$ ipython --no-banner

In [1]: import numpy as np

In [2]: from numpy import linalg as LA

In [3]: np.set_printoptions(precision=2, suppress=True, linewidth=200, sign=" ")

In [4]: A = np.array([[-3.0, 1.0, 0.0, 0.0, 0.0, 0.0, 0.0, 0.0],
   ...:     [0.0, -3.0, 1.0, 0.0, 0.0, 0.0, 0.0, 0.0],
   ...:     [0.0, 0.0, -3.0, 1.0, 0.0, 0.0, 0.0, 0.0],
   ...:     [0.0, 0.0, 0.0, -3.0, 1.0, 0.0, 0.0, 0.0],
   ...:     [0.0, 0.0, 0.0, 0.0, -3.0, 1.0, 0.0, 0.0],
   ...:     [0.0, 0.0, 0.0, 0.0, 0.0, -3.0, 1.0, 0.0],
   ...:     [0.0, 0.0, 0.0, 0.0, 0.0, 0.0, -3.0, 1.0],
   ...:     [0.0, 0.0, 0.0, 0.0, 0.0, 0.0, 0.0, -3.0]])

In [5]: print(A)
[[-3.  1.  0.  0.  0.  0.  0.  0.]
 [ 0. -3.  1.  0.  0.  0.  0.  0.]
 [ 0.  0. -3.  1.  0.  0.  0.  0.]
 [ 0.  0.  0. -3.  1.  0.  0.  0.]
 [ 0.  0.  0.  0. -3.  1.  0.  0.]
 [ 0.  0.  0.  0.  0. -3.  1.  0.]
 [ 0.  0.  0.  0.  0.  0. -3.  1.]
 [ 0.  0.  0.  0.  0.  0.  0. -3.]]

In [6]: # triangular: eigenvalues sit on the diagonal

In [7]: out = A / np.sqrt((A ** 2).mean(axis=1, keepdims=True))

In [8]: print(LA.matrix_rank(out) == LA.matrix_rank(A))
True

In [9]: print(LA.matrix_rank(A - A.mean(axis=1, keepdims=True)))
7

In [10]: print(LA.norm(out, axis=1))
[ 2.83  2.83  2.83  2.83  2.83  2.83  2.83  2.83]

In [11]: O, evecs = LA.qr(A[:, :1])[0], LA.qr(A[:, 1:])[0]

In [12]: sigma = LA.svd(O.T @ evecs, compute_uv=False)

In [13]: print(np.round(LA.norm(O @ O.T - evecs @ evecs.T, 2), 2))
1.0

In [14]: print(sigma)
[ 0.33]

In [15]: assert A == A.T
Traceback (most recent call last):
  Cell In[15], line 1
    assert A == A.T
ValueError: The truth value of an array with more than one element is ambiguous. Use a.any() or a.all()


In [16]: print(A @ A)
[[ 9. -6.  1.  0.  0.  0.  0.  0.]
 [ 0.  9. -6.  1.  0.  0.  0.  0.]
 [ 0.  0.  9. -6.  1.  0.  0.  0.]
 [ 0.  0.  0.  9. -6.  1.  0.  0.]
 [ 0.  0.  0.  0.  9. -6.  1.  0.]
 [ 0.  0.  0.  0.  0.  9. -6.  1.]
 [ 0.  0.  0.  0.  0.  0.  9. -6.]
 [ 0.  0.  0.  0.  0.  0.  0.  9.]]

In [17]: print((A + A.T) / 2)
[[-3.   0.5  0.   0.   0.   0.   0.   0. ]
 [ 0.5 -3.   0.5  0.   0.   0.   0.   0. ]
 [ 0.   0.5 -3.   0.5  0.   0.   0.   0. ]
 [ 0.   0.   0.5 -3.   0.5  0.   0.   0. ]
 [ 0.   0.   0.   0.5 -3.   0.5  0.   0. ]
 [ 0.   0.   0.   0.   0.5 -3.   0.5  0. ]
 [ 0.   0.   0.   0.   0.   0.5 -3.   0.5]
 [ 0.   0.   0.   0.   0.   0.   0.5 -3. ]]

In [18]: print(LA.matrix_power(A, 3))
[[-27.  27.  -9.   1.   0.   0.   0.   0.]
 [  0. -27.  27.  -9.   1.   0.   0.   0.]
 [  0.   0. -27.  27.  -9.   1.   0.   0.]
 [  0.   0.   0. -27.  27.  -9.   1.   0.]
 [  0.   0.   0.   0. -27.  27.  -9.   1.]
 [  0.   0.   0.   0.   0. -27.  27.  -9.]
 [  0.   0.   0.   0.   0.   0. -27.  27.]
 [  0.   0.   0.   0.   0.   0.   0. -27.]]

In [19]: LA.determinant(A)
Traceback (most recent call last):
  Cell In[19], line 1
    LA.determinant(A)
AttributeError: module 'numpy.linalg' has no attribute 'determinant'
